% python3 -q
>>> import numpy as np
>>> import numpy.linalg as la
>>> np.set_printoptions(precision=3, suppress=True, linewidth=200)
>>> m1 = np.array([[-4, 2, 0], [0, -3, 0], [0, 0, 1]])
>>> m1
array([[-4,  2,  0],
       [ 0, -3,  0],
       [ 0,  0,  1]])
>>> # triangular
>>> round(float(la.norm(m1, "nuc")), 3)
8.28
>>> round(float(la.norm(m1, 1)), 3), np.round(la.norm(m1, np.inf), 3)
(5.0, np.float64(6.0))
>>> la.norm(m1, axis=1)
array([4.472, 3.   , 1.   ])
>>> J = np.array([[-0.5, -0.6, -0.1, 0.3], [1.6, -0.2, 1.6, -0.4]])
>>> J
array([[-0.5, -0.6, -0.1,  0.3],
       [ 1.6, -0.2,  1.6, -0.4]])
>>> left, sv, Vt = la.svd(J, full_matrices=False)
>>> np.round(Vt @ Vt.T, 3) + 0
array([[1., 0.],
       [0., 1.]])
>>> left.shape, sv.shape, Vt.shape
((2, 2), (2,), (2, 4))
>>> np.round(left.T @ left, 3) + 0
array([[1., 0.],
       [0., 1.]])
>>> sv / sv[0]
array([1.   , 0.307])
>>> np.abs(Vt[0])
array([0.71 , 0.033, 0.677, 0.192])
>>> np.cumsum(sv ** 2) / np.sum(sv ** 2)
array([0.914, 1.   ])
>>> Y = np.array([[3, 5, 1], [5, 3, 1], [0, 0, 4], [2, 0, 3]])
>>> Y @ J
Traceback (most recent call last):
  File "<python-input-19>", line 1, in <module>
    Y @ J
    ~~^~~
ValueError: matmul: Input operand 1 has a mismatch in its core dimension 0, with gufunc signature (n?,k),(k,m?)->(n?,m?) (size 2 is different from 3)
>>> la.matrix_rank(np.vstack([J, Y.T]))
np.int64(4)
>>> np.vstack([J, Y.T]).shape
(5, 4)
>>> la.matrix_rank(J @ Y)
np.int64(2)
>>> np.einsum("ij->j", J)
array([ 1.1, -0.8,  1.5, -0.1])
>>> round(la.norm(J), 3)
np.float64(2.456)
>>> np.diff(J, axis=0)
array([[ 2.1,  0.4,  1.7, -0.7]])
>>> np.unravel_index(np.abs(J).argmax(), J.shape)
(np.int64(1), np.int64(0))
>>> J.shape
(2, 4)
>>> J.sum(axis=1)
array([-0.9,  2.6])
>>> J.sum(axis=0)
array([ 1.1, -0.8,  1.5, -0.1])
>>> np.count_nonzero(J)
np.int64(8)
>>> la.svd(J, compute_uv=False)
array([2.348, 0.72 ])
>>> np.abs(J).max()
np.float64(1.6)
>>> x0 = np.array([0, 0, 2, 4])
>>> J * x0
array([[-0. , -0. , -0.2,  1.2],
       [ 0. , -0. ,  3.2, -1.6]])
>>> (J @ x0).argmax()
np.int64(1)
>>> (J * x0).sum(axis=1)
array([1. , 1.6])
>>> la.norm(J @ x0) <= la.norm(J, 2) * la.norm(x0) + 1e-9
np.True_
>>> arr = np.load("run18.npy")
>>> arr
array([[ -3.,   2.,   0.,  -2.],
       [-10.,   7.,   2.,  -8.],
       [-16.,  10.,   5., -14.],
       [-10.,   8.,   2.,  -9.]])
>>> left, sv, Vt = la.svd(arr)
>>> np.argmax(sv[:-1] / (sv[1:] + 1e-6)) + 1
np.int64(1)
>>> Y = left[:, :1] @ np.diag(sv[:1]) @ Vt[:1]
>>> round(float(la.norm(arr - Y, 2)), 3), round(sv[1], 3)
(1.929, np.float64(1.929))
>>> la.matrix_rank(Y)
np.int64(1)
>>> np.round(la.norm(arr - Y) / la.norm(arr), 3)
np.float64(0.064)
>>> np.sort(np.abs(la.eigvals(arr)))
array([1., 1., 3., 3.])
>>> np.trace(arr)
np.float64(0.0)
>>> np.allclose(arr @ arr.T, arr.T @ arr)
False
>>> arr @ arr
array([[  9.,  -8.,   0.,   8.],
       [  8., -15.,   8.,   8.],
       [  8., -24.,  17.,   8.],
       [  8., -16.,   8.,   9.]])
>>> round(np.abs(la.eigvals(arr)).max(), 3)
np.float64(3.0)
>>> M = np.load("data.npy")
>>> M
array([[1, 1, 2],
       [2, 1, 3],
       [1, 0, 1],
       [0, 0, 0],
       [1, 0, 1],
       [0, 0, 0],
       [0, 0, 0],
       [1, 1, 2],
       [0, 0, 0],
       [1, 1, 2],
       [2, 0, 1],
       [0, 0, 0],
       [2, 0, 1],
       [1, 1, 2],
       [0, 0, 0],
       [0, 0, 0],
       [1, 0, 1],
       [1, 0, 1],
       [0, 0, 0],
       [0, 0, 0],
       [0, 0, 0]])
>>> proj = M @ la.solve(M.T @ M, M.T)
>>> np.diag(proj)
array([0.208, 0.333, 0.208, 0.   , 0.208, 0.   , 0.   , 0.208, 0.   , 0.208, 0.5  , 0.   , 0.5  , 0.208, 0.   , 0.   , 0.208, 0.208, 0.   , 0.   , 0.   ])
>>> la.matrix_rank(np.eye(21) - proj)
np.int64(18)
>>> np.allclose(proj @ proj, proj)
True
>>> A = np.load("x.npy")
>>> A
array([[  5,  10,   0],
       [ -5, -10,   0],
       [  0,   0,   0]])
>>> # 2 groups of indices that never mix
>>> A - A[0]
array([[  0,   0,   0],
       [-10, -20,   0],
       [ -5, -10,   0]])
>>> round(la.norm(A), 3)
np.float64(15.811)
>>> A.shape
(3, 3)
>>> A.mean(axis=0)
array([0., 0., 0.])
>>> np.round(la.svd(A, compute_uv=False), 3) + 0
array([15.811,  0.   ,  0.   ])
>>> A.sum(axis=1)
array([ 15, -15,   0])
>>> np.abs(A).max()
np.int64(10)
>>> F = np.loadtxt("arr.csv", delimiter=",")
>>> F
array([[  2.,   2.,  -3.],
       [  2.,   0.,  -3.],
       [ -1.,   0.,  -4.],
       [ -3.,  -3.,  -7.],
       [ -6.,  -2.,  -8.],
       [ -8.,  -5.,  -6.],
       [-10.,  -6.,  -7.],
       [-13.,  -5.,  -6.],
       [-10.,  -4.,  -5.],
       [-12.,  -7.,  -4.],
       [-10.,  -9.,  -2.],
       [-10., -12.,   0.],
       [-12., -10.,   1.],
       [ -9.,  -8.,  -2.],
       [ -7.,  -5.,  -1.],
       [ -8.,  -2.,  -3.],
       [-10.,   0.,  -1.],
       [-12.,   1.,   2.]])
>>> C2 = np.cov(F, rowvar=False)
>>> np.corrcoef(F.T)
array([[ 1.   ,  0.578, -0.225],
       [ 0.578,  1.   , -0.142],
       [-0.225, -0.142,  1.   ]])
>>> la.eigvalsh(C2)[::-1]
array([30.666,  8.274,  7.2  ])
>>> X = np.load("dump.npy")
>>> X
array([[0.2  , 0.4  , 0.4  , 0.   ],
       [0.   , 0.25 , 0.5  , 0.25 ],
       [0.   , 0.333, 0.5  , 0.167],
       [0.333, 0.   , 0.   , 0.667]])
>>> # row-stochastic, so 1 is an eigenvalue
>>> T = np.stack([m1, -2 * m1, m1[::-1]])
>>> T.sum(axis=0)
array([[ 4, -2,  1],
       [ 0,  0,  0],
       [-4,  2, -1]])
>>> (T @ m1.T).shape
(3, 3, 3)
>>> T.shape
(3, 3, 3)
>>> np.einsum("bij,cij->bc", T, T)
array([[ 30, -60,   9],
       [-60, 120, -18],
       [  9, -18,  30]])
>>> la.norm(T, axis=(1, 2))
array([ 5.477, 10.954,  5.477])
>>> proj = np.triu(np.array([[-4, 1, 5, -2], [1, -1, 2, 5], [3, -2, 4, 5], [1, 5, -2, -3]]), 1) + np.eye(4)
>>> Y = proj @ X @ la.inv(proj)
>>> round(la.det(Y), 3)
np.float64(-0.006)
>>> data = np.array([[4, 7, 4, 0], [5, 6, 9, 8], [6, 6, 9, 0], [1, 8, 2, 9]])
>>> data[0] = data[2]
>>> data
array([[6, 6, 9, 0],
       [5, 6, 9, 8],
       [6, 6, 9, 0],
       [1, 8, 2, 9]])
>>> np.round(np.trace(la.pinv(data) @ data), 3)
np.float64(3.0)
>>> np.unique(data.round(6), axis=0).shape
(3, 4)
>>> ang = np.radians(15)
>>> r_ = np.eye(4)
>>> r_[1, 1] = r_[3, 3] = np.cos(ang)
>>> r_[1, 3], r_[3, 1] = -np.sin(ang), np.sin(ang)
>>> r_
array([[ 1.   ,  0.   ,  0.   ,  0.   ],
       [ 0.   ,  0.966,  0.   , -0.259],
       [ 0.   ,  0.   ,  1.   ,  0.   ],
       [ 0.   ,  0.259,  0.   ,  0.966]])
>>> Y = data @ r_.T
>>> np.round(la.svd(data, compute_uv=False), 3) + 0, np.round(la.svd(Y, compute_uv=False), 3) + 0
(array([23.301, 10.405,  3.283,  0.   ]), array([23.301, 10.405,  3.283,  0.   ]))
>>> np.round(la.det(r_), 3), np.round(np.trace(r_), 3)
(np.float64(1.0), np.float64(3.932))
>>> u, v = data[1], data[0]
>>> u @ u
np.int64(206)
>>> pr = (u @ v) / (u @ u) * u
>>> np.outer(u, v)
array([[30, 30, 45,  0],
       [36, 36, 54,  0],
       [54, 54, 81,  0],
       [48, 48, 72,  0]])
>>> round(la.norm(u + v) ** 2 + la.norm(u - v) ** 2, 3)
np.float64(718.0)
>>> pr
array([3.568, 4.282, 6.422, 5.709])
>>> rng = np.random.default_rng(46181)
>>> idx = rng.permutation(4)
>>> idx
array([1, 2, 3, 0])
>>> Y = data[idx][:, idx]
>>> Y
array([[6, 9, 8, 5],
       [6, 9, 0, 6],
       [8, 2, 9, 1],
       [6, 9, 0, 6]])
>>> np.round(np.sort(np.abs(la.eigvals(Y))), 3) + 0
array([ 0.   ,  3.208, 10.426, 22.782])
>>> np.allclose(Y, data)
False
>>> np.trace(Y)
np.int64(30)
>>> C2 = Y.T @ Y
>>> C2
array([[172, 178, 120, 110],
       [178, 247,  90, 155],
       [120,  90, 145,  49],
       [110, 155,  49,  98]])
>>> la.matrix_rank(C2)
np.int64(3)
>>> np.round(la.eigvalsh(C2)[::-1], 3) + 0
array([542.96 , 108.263,  10.778,   0.   ])
>>> (Y @ Y.T).shape
(4, 4)
